% ipython --no-banner

In [1]: import numpy as np

In [2]: np.set_printoptions(precision=2, suppress=True, linewidth=120, sign=" ")

In [3]: J = np.array([[6, 5, -2, 0],
   ...:     [7, 6, -1, 1],
   ...:     [4, 3, -4, -2],
   ...:     [4, 3, -4, -2],
   ...:     [6, 5, -2, 0],
   ...:     [4, 3, -4, -2],
   ...:     [7, 6, -1, 1],
   ...:     [5, 4, -3, -1]])

In [4]: # rank 2

In [5]: print(np.argsort(-np.linalg.norm(J, axis=0).round(6), kind="stable")[:3])
[ 0  1  2]

In [6]: print(np.linalg.matrix_rank(J, rtol=0.1))
2

In [7]: print(np.linalg.cond(J) > 100)
True

In [8]: t3 = np.stack([J, -1 * J, J[::-1]])

In [9]: print(np.linalg.norm(t3, axis=(1, 2)))
[ 22.14  22.14  22.14]

In [10]: print(t3.sum(axis=0))
[[ 5  4 -3 -1]
 [ 7  6 -1  1]
 [ 4  3 -4 -2]
 [ 6  5 -2  0]
 [ 4  3 -4 -2]
 [ 4  3 -4 -2]
 [ 7  6 -1  1]
 [ 6  5 -2  0]]

In [11]: print(np.linalg.matrix_rank(t3.reshape(3, -1)))
2

In [12]: print(np.einsum("bij,cij->bc", t3, t3))
[[ 490 -490  470]
 [-490  490 -470]
 [ 470 -470  490]]

In [13]: Uu, sigma, VT = np.linalg.svd(J)

In [14]: evecs = VT[:(sigma > 1e-8).sum()]

In [15]: rng = np.random.default_rng(4305)

In [16]: x0 = J[0] + -1 * J[4] + rng.integers(2) * np.eye(4)[2]

In [17]: print(x0)
[ 0.  0.  1.  0.]

In [18]: print(np.allclose(evecs.T @ evecs @ x0, x0))
False

In [19]: print(np.diag(evecs.T @ evecs))
[ 0.56  0.42  0.65  0.36]

In [20]: M = np.load("layer5.npy")

In [21]: print(M)
[[ 1.43 -2.76  4.2   2.7  -4.12 -2.8  -4.23 -1.31 -2.8 ]
 [ 1.   -1.9   2.88  1.97 -2.91 -1.92 -2.86 -0.99 -1.8 ]
 [ 1.24 -2.38  3.55  2.32 -3.53 -2.27 -3.6  -1.12 -2.32]
 [-1.76  3.56 -5.21 -3.58  5.27  3.51  5.33  1.75  3.69]
 [-0.76  1.45 -2.16 -1.45  2.18  1.45  2.18  0.69  1.42]
 [ 1.74 -3.34  5.07  3.35 -4.91 -3.4  -4.98 -1.64 -3.26]
 [-0.07  0.29 -0.45 -0.31  0.37  0.2   0.44  0.09  0.28]
 [-0.88  1.54 -2.53 -1.58  2.51  1.64  2.51  0.86  1.62]
 [-1.44  2.91 -4.46 -2.97  4.41  2.89  4.55  1.47  2.94]
 [ 0.18 -0.24  0.33  0.26 -0.41 -0.21 -0.44 -0.12 -0.14]
 [ 1.13 -2.24  3.29  2.19 -3.28 -2.19 -3.33 -1.15 -2.25]
 [ 0.66 -1.45  2.11  1.51 -2.13 -1.48 -2.16 -0.61 -1.41]
 [-0.71  1.56 -2.14 -1.56  2.2   1.44  2.28  0.75  1.52]
 [ 0.58 -1.24  1.79  1.13 -1.92 -1.19 -1.79 -0.57 -1.15]
 [-0.3   0.66 -0.9  -0.69  0.94  0.59  0.94  0.28  0.58]
 [-0.17  0.43 -0.6  -0.47  0.63  0.41  0.55  0.13  0.43]
 [ 0.7  -1.51  2.25  1.56 -2.26 -1.58 -2.24 -0.82 -1.49]
 [-0.95  1.87 -2.65 -1.88  2.75  1.81  2.69  0.91  1.75]
 [ 0.42 -0.72  1.17  0.86 -1.27 -0.8  -1.17 -0.46 -0.82]
 [ 1.38 -2.84  4.2   2.82 -4.24 -2.9  -4.29 -1.44 -2.92]
 [ 0.19 -0.19  0.32  0.29 -0.23 -0.2  -0.19 -0.09 -0.29]
 [-0.4   0.72 -1.18 -0.76  1.24  0.78  1.14  0.41  0.74]
 [ 0.3  -0.47  0.8   0.57 -0.8  -0.5  -0.72 -0.17 -0.47]
 [ 0.08 -0.18  0.33  0.2  -0.36 -0.27 -0.3  -0.05 -0.24]
 [-0.45  0.84 -1.32 -0.85  1.37  0.76  1.23  0.47  0.84]
 [-0.06 -0.11  0.01 -0.02  0.07  0.05  0.01  0.1  -0.02]
 [-0.05  0.1  -0.13 -0.19  0.1   0.11  0.22  0.    0.11]
 [ 0.71 -1.37  2.03  1.35 -2.04 -1.42 -1.96 -0.67 -1.35]]

In [22]: th = np.radians(180)

In [23]: R = np.eye(9)

In [24]: R[8, 8] = R[1, 1] = np.cos(th)

In [25]: R[8, 1], R[1, 8] = -np.sin(th), np.sin(th)

In [26]: print(R.round(2) + 0)
[[ 1.  0.  0.  0.  0.  0.  0.  0.  0.]
 [ 0. -1.  0.  0.  0.  0.  0.  0.  0.]
 [ 0.  0.  1.  0.  0.  0.  0.  0.  0.]
 [ 0.  0.  0.  1.  0.  0.  0.  0.  0.]
 [ 0.  0.  0.  0.  1.  0.  0.  0.  0.]
 [ 0.  0.  0.  0.  0.  1.  0.  0.  0.]
 [ 0.  0.  0.  0.  0.  0.  1.  0.  0.]
 [ 0.  0.  0.  0.  0.  0.  0.  1.  0.]
 [ 0.  0.  0.  0.  0.  0.  0.  0. -1.]]

In [27]: out = M @ R.T

In [28]: print(np.allclose(M @ M.T, out @ out.T))
True

In [29]: print(np.allclose(np.linalg.norm(M, axis=1), np.linalg.norm(out, axis=1)))
True
